$ python3 -q
>>> import numpy as np
>>> from numpy import linalg as LA
>>> np.set_printoptions(precision=3, suppress=True, linewidth=200)
>>> F = np.load("arr.npy")
>>> F
array([[-5,  1, -5,  1],
       [ 5,  3,  5,  3],
       [-5,  1, -5,  1],
       [ 5,  3,  5,  3]])
>>> np.round(np.sort(np.abs(LA.eigvals(F))), 3) + 0
array([ 0.   ,  0.   ,  7.165, 11.165])
>>> np.trace(F)
np.int64(-4)
>>> np.round(np.abs(LA.eigvals(F)).max(), 3)
np.float64(11.165)
>>> F.inv()
Traceback (most recent call last):
  File "<python-input-8>", line 1, in <module>
    F.inv()
    ^^^^^
AttributeError: 'numpy.ndarray' object has no attribute 'inv'
>>> np.allclose(F @ F.T, F.T @ F)
False
>>> left, sig, VT = LA.svd(F)
>>> V = VT[:(sig > 1e-8).sum()]
>>> rng = np.random.default_rng(24)
>>> x0 = F[2] + 5 * F[3] + rng.integers(2) * np.eye(4)[0]
>>> x0
array([20., 16., 20., 16.])
>>> np.round(LA.norm(x0 - V.T @ V @ x0), 3)
np.float64(0.0)
>>> np.round(V.T @ V, 3) + 0
array([[0.5, 0. , 0.5, 0. ],
       [0. , 0.5, 0. , 0.5],
       [0.5, 0. , 0.5, 0. ],
       [0. , 0.5, 0. , 0.5]])
>>> J = np.load("sample10.npy")
>>> J
array([[ 3,  3,  1,  2,  0,  2,  2,  1],
       [ 2,  1,  2,  1,  2,  3,  2,  3],
       [ 0,  3,  3,  2,  3,  1,  1,  2],
       [ 1,  0,  3,  1,  2,  2,  0,  3],
       [ 0,  0,  2,  1,  0,  1,  3,  1],
       [ 3,  0,  2,  3,  1,  1,  2,  3],
       [ 1,  1,  0,  1,  0,  1,  1,  0],
       [11,  7,  9,  6,  8, 14, 10, 13]])
>>> LA.lstsq(F[:-1].T, F[-1])[2]
np.int32(2)
>>> np.abs(np.diag(LA.qr(F)[1])) > 1e-9
array([ True,  True, False, False])
>>> np.unique(F.round(6), axis=0).shape
(2, 4)
>>> A = np.loadtxt("block8.csv", delimiter=",")
>>> A
array([[0.15 , 0.117, 0.317, 0.117],
       [0.117, 0.091, 0.246, 0.091],
       [0.317, 0.246, 0.669, 0.246],
       [0.117, 0.091, 0.246, 0.091]])
>>> gram = A.T @ A
>>> gram
array([[0.15 , 0.117, 0.317, 0.117],
       [0.117, 0.091, 0.246, 0.091],
       [0.317, 0.246, 0.669, 0.246],
       [0.117, 0.091, 0.246, 0.091]])
>>> np.trace(gram), round(float((A ** 2).sum()), 3)
(np.float64(1.0), 1.0)
>>> r = LA.matrix_rank(A)
>>> r
np.int64(1)
>>> null = LA.svd(A)[2][r:].T
>>> null @ null.T
array([[ 0.85 , -0.117, -0.317, -0.117],
       [-0.117,  0.909, -0.246, -0.091],
       [-0.317, -0.246,  0.331, -0.246],
       [-0.117, -0.091, -0.246,  0.909]])
>>> [int(LA.matrix_rank(np.delete(A, i, axis=0))) for i in range(4)]
[1, 1, 1, 1]
>>> null.shape
(4, 3)
